$ ipython --no-banner

In [1]: import numpy as np

In [2]: np.set_printoptions(precision=2, suppress=True, linewidth=160)

In [3]: mat = np.load("x.npy")

In [4]: mat
Out[4]: 
array([[ 1, -1,  1, -1,  1, -1,  1, -1],
       [ 1,  1,  1,  1, -1, -1, -1, -1],
       [ 1,  1, -1, -1,  1,  1, -1, -1],
       [ 1, -1, -1,  1, -1,  1,  1, -1],
       [ 1,  1,  1,  1,  1,  1,  1,  1],
       [ 1, -1, -1,  1,  1, -1, -1,  1],
       [ 1,  1, -1, -1, -1, -1,  1,  1],
       [ 1, -1,  1, -1, -1,  1, -1,  1]])

In [5]: out = np.linalg.inv(mat)

In [6]: round(float(np.linalg.cond(mat)), 2)
Out[6]: 1.0

In [7]: np.linalg.det(mat) * out
Out[7]: 
array([[ 512.,  512.,  512.,  512.,  512.,  512.,  512.,  512.],
       [-512.,  512.,  512., -512.,  512., -512.,  512., -512.],
       [ 512.,  512., -512., -512.,  512., -512., -512.,  512.],
       [-512.,  512., -512.,  512.,  512.,  512., -512., -512.],
       [ 512., -512.,  512., -512.,  512.,  512., -512., -512.],
       [-512., -512.,  512.,  512.,  512., -512., -512.,  512.],
       [ 512., -512., -512.,  512.,  512., -512.,  512., -512.],
       [-512., -512., -512., -512.,  512.,  512.,  512.,  512.]])

In [8]: np.round(np.linalg.det(mat) * np.linalg.det(out), 2)
Out[8]: np.float64(1.0)

In [9]: np.allclose(out, mat.T)
Out[9]: False

In [10]: np.linalg.svd(mat, compute_uv=False)
Out[10]: array([2.83, 2.83, 2.83, 2.83, 2.83, 2.83, 2.83, 2.83])

In [11]: np.linalg.pinv(mat)
Out[11]: 
array([[ 0.12,  0.12,  0.12,  0.12,  0.12,  0.12,  0.12,  0.12],
       [-0.13,  0.12,  0.13, -0.12,  0.12, -0.12,  0.13, -0.12],
       [ 0.12,  0.13, -0.12, -0.13,  0.12, -0.12, -0.13,  0.12],
       [-0.12,  0.12, -0.13,  0.12,  0.13,  0.13, -0.12, -0.13],
       [ 0.12, -0.12,  0.12, -0.12,  0.12,  0.13, -0.13, -0.12],
       [-0.12, -0.12,  0.13,  0.12,  0.13, -0.13, -0.13,  0.12],
       [ 0.12, -0.12, -0.12,  0.12,  0.12, -0.12,  0.12, -0.12],
       [-0.12, -0.12, -0.12, -0.13,  0.12,  0.13,  0.13,  0.12]])

In [12]: mat[:, 4] @ mat[:, 2]
Out[12]: np.int64(0)

In [13]: arr = np.load("sample10.npy")

In [14]: arr
Out[14]: 
array([[-2,  1, -2,  1],
       [-1, -1, -1, -1],
       [-2,  1, -2,  1],
       [-1, -1, -1, -1]])

In [15]: # null space of dimension 2

In [16]: arr[4]
IndexError: index 4 is out of bounds for axis 0 with size 4


In [17]: arr.sum(axis=1)
Out[17]: array([-2, -4, -2, -4])

In [18]: np.unravel_index(np.abs(arr).argmax(), arr.shape)
Out[18]: (np.int64(0), np.int64(0))

In [19]: arr.shape
Out[19]: (4, 4)

In [20]: np.round(np.linalg.svd(arr, compute_uv=False), 2) + 0
Out[20]: array([4.61, 2.61, 0.  , 0.  ])

In [21]: arr.sum(axis=0)
Out[21]: array([-6,  0, -6,  0])

In [22]: arr.mean(axis=0)
Out[22]: array([-1.5,  0. , -1.5,  0. ])

In [23]: np.round(np.abs(np.linalg.eigvals(arr)).max(), 2)
Out[23]: np.float64(3.46)

In [24]: arr @ arr
Out[24]: 
array([[ 6, -6,  6, -6],
       [ 6,  0,  6,  0],
       [ 6, -6,  6, -6],
       [ 6,  0,  6,  0]])

In [25]: (arr + arr.T) / 2
Out[25]: 
array([[-2.,  0., -2.,  0.],
       [ 0., -1.,  0., -1.],
       [-2.,  0., -2.,  0.],
       [ 0., -1.,  0., -1.]])

In [26]: round(np.linalg.det(arr), 2)
Out[26]: np.float64(0.0)

In [27]: np.linalg.matrix_power(arr, 2)
Out[27]: 
array([[ 6, -6,  6, -6],
       [ 6,  0,  6,  0],
       [ 6, -6,  6, -6],
       [ 6,  0,  6,  0]])

In [28]: np.round(np.sort(np.abs(np.linalg.eigvals(arr))), 2) + 0
Out[28]: array([0.  , 0.  , 3.46, 3.46])

In [29]: np.trace(arr)
Out[29]: np.int64(-6)
